% ipython --no-banner

In [1]: import numpy as np

In [2]: from numpy import linalg as LA

In [3]: np.set_printoptions(precision=2, suppress=True, linewidth=160, legacy="1.25")

In [4]: tidy = lambda a: np.round(a, 2) + 0

In [5]: E = np.load("mat.npy")

In [6]: E
Out[6]: 
array([[ 2,  1,  2],
       [ 4,  1,  3],
       [ 6,  3,  3],
       [ 8,  4,  4],
       [ 9,  5,  6],
       [10,  5,  8],
       [10,  6,  8],
       [11,  8, 10],
       [12,  9, 12],
       [13, 11, 14],
       [14, 12, 14],
       [15, 14, 14],
       [17, 15, 15],
       [17, 16, 16],
       [19, 17, 17]])

In [7]: Xs = E - E.mean(axis=0)

In [8]: evecs = LA.svd(Xs)[2][:1]

In [9]: Y = Xs - Xs @ evecs.T @ evecs

In [10]: LA.norm(Y, axis=1).round(6).argmax()
Out[10]: 0

In [11]: tidy(LA.norm(Y) / LA.norm(Xs))
Out[11]: 0.13

In [12]: Uu, sigma, Vh = LA.svd(E)

In [13]: tidy(sigma)
Out[13]: array([73.8 ,  5.47,  3.42])

In [14]: Y = Uu[:, :1] @ np.diag(sigma[:1]) @ Vh[:1]

In [15]: tidy(LA.norm(E - Y) / LA.norm(E))
Out[15]: 0.09

In [16]: LA.matrix_rank(Y)
Out[16]: 1

In [17]: LA.matrix_rank(E, rtol=0.05)
Out[17]: 2

In [18]: z = E[:, 0] > np.median(E[:, 0])

In [19]: u = E[z].mean(axis=0) - E[~z].mean(axis=0)

In [20]: z.astype(int)
Out[20]: array([0, 0, 0, 0, 0, 0, 0, 0, 1, 1, 1, 1, 1, 1, 1])

In [21]: ((E - E.mean(axis=0)) @ u > 0).astype(int)
Out[21]: array([0, 0, 0, 0, 0, 0, 0, 0, 1, 1, 1, 1, 1, 1, 1])

In [22]: np.argsort(-np.abs(u).round(6), kind="stable")
Out[22]: array([1, 2, 0])

In [23]: F = np.loadtxt("data.csv", delimiter=",")

In [24]: F
Out[24]: 
array([[ 0.,  1.,  0.],
       [ 0.,  0.,  3.],
       [-3.,  0.,  0.]])

In [25]: t = np.radians(45)

In [26]: R = np.eye(3)

In [27]: R[1, 1] = R[0, 0] = np.cos(t)

In [28]: R[1, 0], R[0, 1] = -np.sin(t), np.sin(t)

In [29]: tidy(R)
Out[29]: 
array([[ 0.71,  0.71,  0.  ],
       [-0.71,  0.71,  0.  ],
       [ 0.  ,  0.  ,  1.  ]])

In [30]: Y = F @ R.T

In [31]: tidy(LA.svd(F, compute_uv=False)), tidy(LA.svd(Y, compute_uv=False))
Out[31]: (array([3., 3., 1.]), array([3., 3., 1.]))

In [32]: tidy(np.abs(Y - F).max(axis=0))
Out[32]: array([0.88, 2.12, 0.  ])

In [33]: t3 = np.stack([F, -2 * F, F[::-1]])

In [34]: np.einsum("bij,cij->bc", t3, t3)
Out[34]: 
array([[ 19., -38.,   9.],
       [-38.,  76., -18.],
       [  9., -18.,  19.]])

In [35]: tidy(LA.det(t3))
Out[35]: array([-9., 72.,  9.])

In [36]: t3.sum(axis=0)
Out[36]: 
array([[-3., -1.,  0.],
       [ 0.,  0.,  0.],
       [ 3.,  1.,  0.]])

In [37]: def softmax(z):
    ...:     e = np.exp(z - z.max(axis=-1, keepdims=True))
    ...:     return e / e.sum(axis=-1, keepdims=True)
    ...: 

In [38]: tidy(softmax(F).sum(axis=1))
Out[38]: array([1., 1., 1.])

In [39]: tidy(softmax(F[1]))
Out[39]: array([0.05, 0.05, 0.91])

In [40]: tidy(softmax(F[1] + 2))
Out[40]: array([0.05, 0.05, 0.91])

In [41]: scores = F @ F.T / np.sqrt(3)

In [42]: tidy(softmax(scores))
Out[42]: 
array([[0.47, 0.26, 0.26],
       [0.01, 0.99, 0.01],
       [0.01, 0.01, 0.99]])

In [43]: softmax(scores).round(6).argmax(axis=1)
Out[43]: array([0, 1, 2])

In [44]: m1 = np.array([[5, 5, 3, 9], [5, 5, 5, 3], [3, 5, 5, 5], [9, 3, 5, 5]])

In [45]: # equal to its transpose

In [46]: vals, evecs = LA.eig(m1)

In [47]: tidy(np.sort(LA.eigvals(m1 @ m1)))
Out[47]: array([  0.69,  14.09,  23.31, 409.91])

In [48]: tidy(np.sort(LA.eigvals(m1.T)))
Out[48]: array([-4.83,  0.83,  3.75, 20.25])

In [49]: X = np.array([[3, 1, 0, 0], [0, 3, 0, 0], [0, 0, 3, 1], [0, 0, 0, 3]])

In [50]: Y = X / LA.norm(X, axis=1, keepdims=True)

In [51]: cov = Y @ Y.T

In [52]: np.degrees(np.arccos(np.clip(cov[2, 1], -1, 1)))
Out[52]: 90.0

In [53]: (np.abs(cov) > 0.9).astype(int)
Out[53]: 
array([[1, 0, 0, 0],
       [0, 1, 0, 0],
       [0, 0, 1, 0],
       [0, 0, 0, 1]])

In [54]: tidy(LA.norm(Y, axis=1))
Out[54]: array([1., 1., 1., 1.])

In [55]: (cov - 2 * np.eye(4)).round(6).argmax(axis=1)
Out[55]: array([1, 0, 3, 2])

In [56]: tidy(cov)
Out[56]: 
array([[1.  , 0.32, 0.  , 0.  ],
       [0.32, 1.  , 0.  , 0.  ],
       [0.  , 0.  , 1.  , 0.32],
       [0.  , 0.  , 0.32, 1.  ]])

In [57]: LA.matrix_power(X - np.diag(np.diag(X)), 4)
Out[57]: 
array([[0, 0, 0, 0],
       [0, 0, 0, 0],
       [0, 0, 0, 0],
       [0, 0, 0, 0]])

In [58]: arr = np.diag(np.array([-2, -2, -3, -3])) + -1 * np.eye(4, k=1) + -1 * np.eye(4, k=-1)

In [59]: arr
Out[59]: 
array([[-2., -1.,  0.,  0.],
       [-1., -2., -1.,  0.],
       [ 0., -1., -3., -1.],
       [ 0.,  0., -1., -3.]])

In [60]: # symmetric

In [61]: vals, evecs = LA.eigh(arr)

In [62]: x = np.array([-3, -2, 2, -1])

In [63]: x @ arr @ x
Out[63]: -41.0

In [64]: evecs * np.maximum(vals, 0) @ evecs.T
Out[64]: 
array([[0., 0., 0., 0.],
       [0., 0., 0., 0.],
       [0., 0., 0., 0.],
       [0., 0., 0., 0.]])

In [65]: proj = np.triu(np.array([[1, 1, 2, 2], [0, 2, 1, 2], [2, 2, 2, 1], [1, 0, 0, 0]]), 1) + np.eye(4)

In [66]: Y = proj @ arr @ LA.inv(proj)

In [67]: tidy(np.poly(Y))
Out[67]: array([ 1., 10., 34., 45., 18.])

In [68]: Y
Out[68]: 
array([[-3., -2., -1.,  3.],
       [-1., -2., -2.,  1.],
       [ 0., -1., -3.,  1.],
       [ 0.,  0., -1., -2.]])

In [69]: proj @ arr - arr @ proj
Out[69]: 
array([[-1., -2., -4., -2.],
       [ 0.,  0., -1.,  0.],
       [ 0.,  0.,  0.,  2.],
       [ 0.,  0.,  0.,  1.]])

In [70]: np.trace(Y), np.trace(arr)
Out[70]: (-10.0, -10.0)

In [71]: tidy(LA.det(Y))
Out[71]: 18.0
